$ python3 -q
>>> import numpy as np
>>> np.set_printoptions(suppress=True, linewidth=140)
>>> K = np.load("sample0.npy")
>>> K
array([[ 0,  8,  0],
       [ 0,  2,  0],
       [14,  0,  8],
       [ 1,  6,  6],
       [18,  0, 13],
       [ 0, 10,  0],
       [ 8,  0, 10],
       [ 6,  0,  0],
       [ 3,  0,  0],
       [ 0,  8,  0]])
>>> vec = np.array([0, 0, 1])
>>> rhs = K @ vec
>>> rhs
array([ 0,  0,  8,  6, 13,  0, 10,  0,  0,  0])
>>> np.round(np.linalg.solve(K.T @ K, K.T @ rhs), 2)
array([0., 0., 1.])
>>> np.round(np.linalg.lstsq(K, rhs)[0], 2) + 0
array([0., 0., 1.])
>>> rng = np.random.default_rng(232956)
>>> rhs = rhs + 0.05 * rng.normal(size=10)
>>> rhs.round(2) + 0
array([ 0.06,  0.02,  7.99,  6.04, 12.97,  0.05,  9.96, -0.01,  0.02,  0.  ])
>>> b, *_ = np.linalg.lstsq(K, rhs)
>>> np.round(np.linalg.norm(rhs - K @ b), 2)
np.float64(0.06)
>>> b.round(2) + 0
array([0., 0., 1.])
>>> [round(float(np.linalg.norm(np.linalg.solve(K.T @ K + lam * np.eye(3), K.T @ rhs))), 2) for lam in (0, 1, 10, 100)]
[1.0, 0.98, 0.88, 0.6]
>>> X = np.load("run18.npy")
>>> X
array([[ 1.59,  0.  ,  1.49],
       [ 1.06,  1.01,  0.97],
       [ 0.4 , -0.07,  0.97],
       [ 0.1 ,  1.06, -0.46],
       [-0.68,  1.12,  0.51],
       [ 0.11,  0.44, -1.24],
       [-0.11,  0.33,  0.77],
       [-1.96,  1.66,  1.08],
       [-2.33, -0.52, -0.63],
       [ 0.34,  1.49,  1.08],
       [-1.68, -0.23, -1.95],
       [-1.37, -0.77, -0.8 ],
       [-1.51, -0.96, -3.82],
       [ 0.92,  1.09, -0.03],
       [ 0.97, -0.51,  0.98],
       [-2.63,  0.4 , -1.14],
       [ 0.63,  0.85,  2.13],
       [ 0.03,  2.85,  1.04],
       [-1.9 , -1.7 , -2.4 ],
       [ 1.06, -1.01, -0.09],
       [-0.44,  1.64,  0.15],
       [-0.05,  1.34,  0.56],
       [-2.31,  1.79, -1.16],
       [ 1.19,  1.06, -0.35]])
>>> dist = np.linalg.norm(X[:, None] - X[None], axis=-1)
>>> np.flatnonzero(dist[6] < dist.mean() / 2)
array([ 2,  4,  6,  9, 21])
>>> np.unravel_index(dist.round(6).argmax(), dist.shape)
(np.int64(12), np.int64(16))
>>> dist[:5, :5].round(2)
array([[0.  , 1.25, 1.3 , 2.67, 2.71],
       [1.25, 0.  , 1.27, 1.72, 1.8 ],
       [1.3 , 1.27, 0.  , 1.85, 1.67],
       [2.67, 1.72, 1.85, 0.  , 1.25],
       [2.71, 1.8 , 1.67, 1.25, 0.  ]])
>>> dist.shape
(24, 24)
>>> B = np.array([[-4, 4], [-2, -1], [-1, 2]])
>>> np.round(np.einsum("ij->j", X), 2)
array([-8.57, 12.36, -2.34])
>>> vec = np.array([0, 3, 3])
>>> rhs = X @ vec
>>> np.round(np.linalg.pinv(X) @ X, 2) + 0
array([[1., 0., 0.],
       [0., 1., 0.],
       [0., 0., 1.]])
>>> np.round(np.linalg.lstsq(X, rhs)[0], 2) + 0
array([0., 3., 3.])
>>> rhs = rhs + 0.02 * rng.normal(size=24)
>>> rhs.round(2)
array([  4.46,   5.94,   2.67,   1.8 ,   4.89,  -2.41,   3.31,   8.22,  -3.47,   7.7 ,  -6.53,  -4.73, -14.34,   3.18,   1.41,  -2.22,
         8.92,  11.64, -12.32,  -3.27,   5.38,   5.67,   1.89,   2.15])
>>> b, *_ = np.linalg.lstsq(X, rhs)
>>> [round(float(np.linalg.norm(np.linalg.solve(X.T @ X + lam * np.eye(3), X.T @ rhs))), 2) for lam in (0, 1, 10, 100)]
[4.24, 4.15, 3.52, 1.5]
>>> b.round(2)
array([0.01, 3.  , 3.  ])
>>> Ac = (X - X.mean(axis=0)) / X.std(axis=0)
>>> np.argwhere(np.abs(Ac) > 2)
array([[12,  2],
       [17,  1],
       [18,  1]])
>>> b = np.linalg.lstsq(np.delete(Ac, 0, axis=1), Ac[:, 0])[0]
>>> round(1 - np.var(Ac[:, 0] - np.delete(Ac, 0, axis=1) @ b), 2)
np.float64(0.37)
>>> b.round(2)
array([-0.19,  0.68])
>>> def softmax(z):
...     e = np.exp(z - z.max(axis=-1, keepdims=True))
...     return e / e.sum(axis=-1, keepdims=True)
... 
>>> np.round(softmax(X).sum(axis=1), 2)
array([1., 1., 1., 1., 1., 1., 1., 1., 1., 1., 1., 1., 1., 1., 1., 1., 1., 1., 1., 1., 1., 1., 1., 1.])
>>> scores = X @ X.T / np.sqrt(3)
>>> softmax(scores).round(6).argmax(axis=1)
array([ 0, 17, 16, 17,  7, 12, 16,  7, 18, 17, 12, 12, 12, 17,  0, 15, 16, 17, 12, 19, 17, 17, 22, 17])
>>> basis = np.array([[3, 1, 1]])
>>> W0 = rng.normal(size=(23, 1)) @ basis + np.array([2, 2, -1])
>>> W0.round(2)
array([[ 2.08,  2.03, -0.97],
       [ 3.47,  2.49, -0.51],
       [-4.36, -0.12, -3.12],
       [ 2.44,  2.15, -0.85],
       [ 1.23,  1.74, -1.26],
       [ 4.39,  2.8 , -0.2 ],
       [-0.46,  1.18, -1.82],
       [-1.36,  0.88, -2.12],
       [ 1.73,  1.91, -1.09],
       [-0.73,  1.09, -1.91],
       [-2.04,  0.65, -2.35],
       [ 1.74,  1.91, -1.09],
       [ 2.82,  2.27, -0.73],
       [ 1.71,  1.9 , -1.1 ],
       [-1.05,  0.98, -2.02],
       [ 3.96,  2.65, -0.35],
       [ 1.81,  1.94, -1.06],
       [ 1.41,  1.8 , -1.2 ],
       [-4.45, -0.15, -3.15],
       [ 5.45,  3.15,  0.15],
       [ 1.71,  1.9 , -1.1 ],
       [ 2.43,  2.14, -0.86],
       [ 5.1 ,  3.03,  0.03]])
>>> dist = np.linalg.norm(W0[:, None] - W0[None], axis=-1)
>>> np.unravel_index(dist.round(6).argmax(), dist.shape)
(np.int64(18), np.int64(19))
>>> dist[:5, :5].round(2)
array([[0.  , 1.54, 7.12, 0.4 , 0.94],
       [1.54, 0.  , 8.65, 1.13, 2.48],
       [7.12, 8.65, 0.  , 7.52, 6.17],
       [0.4 , 1.13, 7.52, 0.  , 1.35],
       [0.94, 2.48, 6.17, 1.35, 0.  ]])
>>> np.linalg.matrix_rank(dist ** 2)
np.int64(3)
>>> np.flatnonzero(dist[15] < dist.mean() / 2)
array([ 1,  5, 12, 15, 22])
>>> dist.shape
(23, 23)
>>> dist.mean(axis=1).argmax()
np.int64(18)
>>> (dist + 1e9 * np.eye(23)).round(6).argmin(axis=1)
array([16, 15, 18, 21, 17, 15,  9, 14, 11,  6,  7,  8,  3, 20,  7,  5, 11,  4,  2, 22, 13,  3, 19])
>>> Ac = W0 - W0.mean(axis=0)
>>> evecs = np.linalg.svd(Ac)[2][:2]
>>> B = Ac - Ac @ evecs.T @ evecs
>>> np.round(np.cov(Ac @ evecs.T, rowvar=False), 2) + 0
array([[8.63, 0.  ],
       [0.  , 0.  ]])
>>> np.linalg.norm(B, axis=1).round(6).argmax()
np.int64(0)
>>> np.round((Ac @ evecs.T).std(axis=0), 2) + 0
array([2.87, 0.  ])
>>> basis = W0[[3, 19]].astype(float)
>>> for _ in range(4):
...     z = np.linalg.norm(W0[:, None] - basis, axis=-1).argmin(axis=1)
...     basis = np.array([W0[z == j].mean(axis=0) for j in range(2)])
... 
>>> z
array([1, 1, 0, 1, 0, 1, 0, 0, 0, 0, 0, 0, 1, 0, 0, 1, 0, 0, 0, 1, 0, 1, 1])
>>> np.bincount(z)
array([14,  9])
>>> np.round(basis[1] - basis[0], 2)
array([3.79, 1.26, 1.26])
>>> np.abs(basis[1] - basis[0]).argmax()
np.int64(0)
>>> rk = np.linalg.matrix_rank(W0)
>>> rk
np.int64(2)
>>> N = np.linalg.svd(W0)[2][rk:].T
>>> N.shape
(3, 1)
>>> np.round(N[:, 0] / N[np.abs(N[:, 0]).round(6).argmax(), 0], 2)
array([-0.6,  1. ,  0.8])
>>> np.round(W0 @ N, 2) + 0
array([[0.],
       [0.],
       [0.],
       [0.],
       [0.],
       [0.],
       [0.],
       [0.],
       [0.],
       [0.],
       [0.],
       [0.],
       [0.],
       [0.],
       [0.],
       [0.],
       [0.],
       [0.],
       [0.],
       [0.],
       [0.],
       [0.],
       [0.]])
>>> vec = np.array([2, 3, 0])
>>> (W0 @ vec).argmax()
np.int64(19)
>>> np.linalg.norm(W0 @ vec) <= np.linalg.norm(W0, 2) * np.linalg.norm(vec) + 1e-9
np.True_
>>> m1 = np.loadtxt("data.csv", delimiter=",")
>>> m1
array([[-18.,  27., -21.],
       [-18.,  27., -21.],
       [ -6.,   9.,  -7.],
       [-18.,  27., -21.]])
>>> np.allclose(m1[:-1].T @ np.linalg.lstsq(m1[:-1].T, m1[-1])[0], m1[-1])
True
>>> np.linalg.lstsq(m1[:-1].T, m1[-1])[2]
np.int32(1)
>>> np.round(m1 @ np.linalg.pinv(m1) @ m1, 2)
array([[-18.,  27., -21.],
       [-18.,  27., -21.],
       [ -6.,   9.,  -7.],
       [-18.,  27., -21.]])
>>> rk = np.linalg.matrix_rank(m1)
>>> rk
np.int64(1)
>>> N = np.linalg.svd(m1)[2][rk:].T
>>> np.round(m1 @ N, 2) + 0
array([[0., 0.],
       [0., 0.],
       [0., 0.],
       [0., 0.]])
>>> [int(np.linalg.matrix_rank(m1[:, :j + 1])) for j in range(3)]
[1, 1, 1]
>>> N.shape
(3, 2)
>>> O, evecs = np.linalg.qr(K[:, :1])[0], np.linalg.qr(K[:, 1:])[0]
>>> s = np.linalg.svd(O.T @ evecs, compute_uv=False)
>>> (s > 0.9).sum()
np.int64(1)
>>> Uu, s, Vh = np.linalg.svd(m1)
>>> evecs = Vh[:(s > 1e-8).sum()]
>>> vec = m1[3] + -1 * m1[2] + rng.integers(2) * np.eye(3)[1]
>>> vec
array([-12.,  19., -14.])
>>> np.linalg.matrix_rank(np.vstack([m1, vec]))
np.int64(2)
>>> np.round(evecs.T @ evecs, 2)
array([[ 0.22, -0.33,  0.25],
       [-0.33,  0.49, -0.38],
       [ 0.25, -0.38,  0.3 ]])
>>> np.round(np.linalg.norm(vec - evecs.T @ evecs @ vec), 2)
np.float64(0.72)
>>> data = np.loadtxt("case2.csv", delimiter=",")
>>> data
array([[ 3., -5.],
       [ 0.,  4.]])
>>> B = np.linalg.inv(data)
>>> round(float(np.linalg.slogdet(data)[0]), 2)
1.0
>>> np.round(np.linalg.inv(B), 2)
array([[ 3., -5.],
       [ 0.,  4.]])
>>> B.round(2)
array([[0.33, 0.42],
       [0.  , 0.25]])
>>> round(np.linalg.det(data) * np.linalg.det(B), 2)
np.float64(1.0)
>>> np.round(np.linalg.det(data) * B, 2)
array([[4., 5.],
       [0., 3.]])
>>> round(np.linalg.cond(data), 2)
np.float64(3.91)
>>> ev, evecs = np.linalg.eig(data)
>>> np.prod(ev)
np.float64(12.0)
>>> ev
array([3., 4.])
>>> M = np.load("layer7.npy")
>>> M
array([[12,  1,  0],
       [ 1, 16,  0],
       [ 1,  1, 21]])
>>> vec = np.array([3, 2, 3])
>>> rhs = M @ vec
>>> rhs
array([38, 35, 68])
>>> np.round(np.linalg.solve(M, M[:, 2]), 2)
array([0., 0., 1.])
>>> np.round(np.linalg.solve(M, 2 * rhs), 2)
array([6., 4., 6.])
>>> np.round(np.linalg.solve(M, rhs + M[:, 1]), 2)
array([3., 3., 3.])
>>> np.round(np.linalg.solve(M.T, M[2]), 2)
array([0., 0., 1.])
>>> f = np.array([2, 0, 2])
>>> B = M + np.outer(f, np.eye(3)[0])
>>> round(np.linalg.det(B) / np.linalg.det(M), 2), round(1 + np.linalg.solve(M, f)[0], 2)
(np.float64(1.17), np.float64(1.17))
>>> B
array([[14.,  1.,  0.],
       [ 1., 16.,  0.],
       [ 3.,  1., 21.]])
>>> np.linalg.matrix_rank(B - M)
np.int64(1)
